% ipython --no-banner

In [1]: import numpy as np

In [2]: np.set_printoptions(precision=2, suppress=True, linewidth=160, floatmode="fixed")

In [3]: mat = np.array([[0, 1, -10], [-1, 0, 8], [10, -8, 0]])

In [4]: mat
Out[4]: 
array([[  0,   1, -10],
       [ -1,   0,   8],
       [ 10,  -8,   0]])

In [5]: rng = np.random.default_rng(8600)

In [6]: lab = rng.permutation(3)

In [7]: lab
Out[7]: array([0, 2, 1])

In [8]: B = mat[lab][:, lab]

In [9]: np.diag(B)
Out[9]: array([0, 0, 0])

In [10]: round(np.linalg.det(B), 2), round(float(np.linalg.det(mat[lab])), 2)
Out[10]: (np.float64(0.0), 0.0)

In [11]: np.trace(B)
Out[11]: np.int64(0)

In [12]: B = np.array([[3, 1], [2, -1]])

In [13]: basis = np.kron(B, mat)

In [14]: round(np.linalg.norm(basis, 2), 2), round(float(np.linalg.norm(B, 2) * np.linalg.norm(mat, 2)), 2)
Out[14]: (np.float64(46.47), 46.47)

In [15]: np.linalg.matrix_rank(basis)
Out[15]: np.int64(4)

In [16]: m1 = np.load("data.npy")

In [17]: m1
Out[17]: 
array([[-10.00,  -3.00,  -3.00,  -3.00],
       [  6.00,   2.00,   0.00,   3.00],
       [ 12.00,   3.00,   5.00,   3.00],
       [ 18.00,   6.00,   6.00,   5.00]])

In [18]: B = m1 + rng.integers(-2, 3, (4, 1)) @ rng.integers(-2, 3, (1, 4))

In [19]: B
Out[19]: 
array([[-10.00,  -2.00,  -4.00,  -3.00],
       [  6.00,   2.00,   0.00,   3.00],
       [ 12.00,   3.00,   5.00,   3.00],
       [ 18.00,   7.00,   5.00,   5.00]])

In [20]: B - m1
Out[20]: 
array([[ 0.00,  1.00, -1.00,  0.00],
       [ 0.00,  0.00,  0.00,  0.00],
       [ 0.00,  0.00,  0.00,  0.00],
       [ 0.00,  1.00, -1.00,  0.00]])

In [21]: np.linalg.matrix_rank(B - m1, tol=1e-8)
Out[21]: np.int64(1)

In [22]: np.abs(B - m1).sum(axis=1)
Out[22]: array([2.00, 0.00, 0.00, 2.00])

In [23]: left, sig, Vt = np.linalg.svd(m1)

In [24]: np.argmax(sig[:-1] / (sig[1:] + 1e-6)) + 1
Out[24]: np.int64(1)

In [25]: sig
Out[25]: array([27.86,  2.66,  0.75,  0.07])

In [26]: B = left[:, :1] @ np.diag(sig[:1]) @ Vt[:1]

In [27]: round(float(np.abs(m1 - B).max()), 2)
Out[27]: 1.91

In [28]: np.linalg.matrix_rank(m1, rtol=0.05)
Out[28]: np.int64(2)

In [29]: np.linalg.matrix_rank(B)
Out[29]: np.int64(1)
